In [1]: import numpy as np

In [2]: np.set_printoptions(precision=4, suppress=True, linewidth=140)

In [3]: Z = np.array([[-1, 0, 2, 2, 2, 2, 0, 2]])

In [4]: rng = np.random.default_rng(410521)

In [5]: M = rng.normal(size=(12, 1)) @ Z + np.array([2, 1, -2, 0, -1, 2, -2, -1])

In [6]: print(M)
[[ 1.3456  1.     -0.6911  1.3089  0.3089  3.3089 -2.      0.3089]
 [ 4.4768  1.     -6.9536 -4.9536 -5.9536 -2.9536 -2.     -5.9536]
 [ 2.8873  1.     -3.7747 -1.7747 -2.7747  0.2253 -2.     -2.7747]
 [ 1.8554  1.     -1.7108  0.2892 -0.7108  2.2892 -2.     -0.7108]
 [ 2.3644  1.     -2.7288 -0.7288 -1.7288  1.2712 -2.     -1.7288]
 [ 2.1277  1.     -2.2554 -0.2554 -1.2554  1.7446 -2.     -1.2554]
 [ 2.0898  1.     -2.1795 -0.1795 -1.1795  1.8205 -2.     -1.1795]
 [ 3.1892  1.     -4.3784 -2.3784 -3.3784 -0.3784 -2.     -3.3784]
 [ 3.3847  1.     -4.7693 -2.7693 -3.7693 -0.7693 -2.     -3.7693]
 [ 1.3654  1.     -0.7309  1.2691  0.2691  3.2691 -2.      0.2691]
 [ 1.186   1.     -0.372   1.628   0.628   3.628  -2.      0.628 ]
 [ 2.4819  1.     -2.9638 -0.9638 -1.9638  1.0362 -2.     -1.9638]]

In [7]: U, s, Vt = np.linalg.svd(M)

In [8]: vecs = Vt[:(s > 1e-8).sum()]

In [9]: x = M[0] + -2 * M[8] + rng.integers(2) * np.eye(8)[5]

In [10]: print(x)
[-5.4238 -1.      8.8476  6.8476  7.8476  5.8476  2.      7.8476]

In [11]: print(np.allclose(vecs.T @ vecs @ x, x))
False

In [12]: print(np.linalg.matrix_rank(np.vstack([M, x])))
3
